$ python3 -q
>>> import numpy as np
>>> from numpy import linalg as LA
>>> np.set_printoptions(precision=3, suppress=True, linewidth=100)
>>> J = np.load("x.npy")
>>> print(J)
[[  2  -4   2   0   4   0   2  -5   0   0]
 [  1  -1  -1   0   2  -3  -2   1   0   0]
 [  6  -4  -3   2   0  -2  -5 -10  -1  -1]
 [  4  -2   0  -3   3  -3  -4   3   2   0]
 [  1  -1  -1   0   2  -3  -2   1   0   0]
 [  8  -3  -5   5   4   6  -2  -2  -3   4]
 [  2   0  -3   2   2   0  -1  -3  -1   0]
 [  8  -3   4  -3   2  -6  -6  -2   2  -1]
 [  0   2  -3   3  -2   0  -2  -2   0  -2]
 [  3   4   0   2  -5   0  -3  -4  -1  -1]
 [  0  -6   1  -4   0  -8  -5   0   5  -6]
 [  3  -7   1  -5   2  -5  -4   6   3  -2]
 [  0  -3  -4   0  -1   1  -2  -2   0   0]
 [  4  -1  -8   1   1   4  -3  -6  -1   2]
 [  4  -5  -4  -3   2  -2  -6   1   2   0]
 [  9  -3  -1  -2   0   4  -3  -2  -2   5]
 [  4   0  -5  -1  -1   1  -4   0   1   0]
 [  1  -3   2  -2   1  -3  -2   3   2  -2]
 [  5  -2   4  -3   0  -6  -5   2   1  -1]
 [  4   1   0  -1  -6   1  -3  -2   0  -1]]
>>> # row 4 repeats row 1
>>> vec = np.array([-2, 5, 8, 6, -2, 1, 5, -6, 7, 2])
>>> y = J @ vec
>>> try:
...     LA.solve(J, y)
... except LA.LinAlgError as e:
...     print("failed:", e)
... 
failed: Last 2 dimensions of the array must be square
>>> y
array([  24,  -38,  -20,  -69,  -38,  -54,  -14,  -33,    6,   36,  -56, -111,  -42,  -51, -111,
        -56,  -64,  -36,  -44,   -1])
>>> LA.solve(J.T @ J, J.T @ y)
array([-2.,  5.,  8.,  6., -2.,  1.,  5., -6.,  7.,  2.])
>>> np.round(LA.pinv(J) @ J, 3) + 0
array([[1., 0., 0., 0., 0., 0., 0., 0., 0., 0.],
       [0., 1., 0., 0., 0., 0., 0., 0., 0., 0.],
       [0., 0., 1., 0., 0., 0., 0., 0., 0., 0.],
       [0., 0., 0., 1., 0., 0., 0., 0., 0., 0.],
       [0., 0., 0., 0., 1., 0., 0., 0., 0., 0.],
       [0., 0., 0., 0., 0., 1., 0., 0., 0., 0.],
       [0., 0., 0., 0., 0., 0., 1., 0., 0., 0.],
       [0., 0., 0., 0., 0., 0., 0., 1., 0., 0.],
       [0., 0., 0., 0., 0., 0., 0., 0., 1., 0.],
       [0., 0., 0., 0., 0., 0., 0., 0., 0., 1.]])
>>> rng = np.random.default_rng(66)
>>> y = y + 0.02 * rng.normal(size=20)
>>> y
array([  24.011,  -38.011,  -20.01 ,  -69.021,  -38.027,  -54.031,  -13.99 ,  -32.978,    6.009,
         36.006,  -55.994, -111.003,  -41.981,  -51.016, -110.979,  -56.003,  -64.001,  -36.025,
        -43.998,   -0.951])
>>> beta, *_ = LA.lstsq(J, y)
>>> beta
array([-1.998,  5.   ,  8.   ,  5.998, -2.005,  1.   ,  5.003, -6.002,  7.004,  2.   ])
>>> round(LA.norm(y - J @ beta), 3)
np.float64(0.063)
>>> beta.round()
array([-2.,  5.,  8.,  6., -2.,  1.,  5., -6.,  7.,  2.])
>>> [round(float(LA.norm(LA.solve(J.T @ J + lam * np.eye(10), J.T @ y))), 2) for lam in (0, 1, 10, 100)]
[15.75, 13.39, 11.88, 8.76]
>>> cen = J - J.mean(axis=0)
>>> vecs = LA.svd(cen)[2][:9]
>>> A2 = cen - cen @ vecs.T @ vecs
>>> np.round(A2.std(axis=0), 3) + 0
array([0.014, 0.007, 0.012, 0.03 , 0.026, 0.031, 0.034, 0.   , 0.064, 0.051])
>>> (cen @ vecs.T).std(axis=0)
array([5.826, 3.493, 2.964, 2.7  , 2.381, 1.599, 1.009, 0.724, 0.299])
>>> LA.norm(A2, axis=1).round(6).argmax()
np.int64(16)
>>> np.round(LA.norm(A2) / LA.norm(cen), 3)
np.float64(0.012)
>>> cent = J[[6, 9]].astype(float)
>>> for _ in range(7):
...     z = LA.norm(J[:, None] - cent, axis=-1).argmin(axis=1)
...     cent = np.array([J[z == j].mean(axis=0) for j in range(2)])
... 
>>> z
array([0, 0, 0, 0, 0, 0, 0, 0, 1, 1, 0, 0, 0, 0, 0, 0, 0, 0, 0, 1])
>>> cent[1] - cent[0]
array([-1.314,  5.157,  0.235,  2.275, -5.686,  1.804,  0.51 , -1.784, -0.922, -1.216])
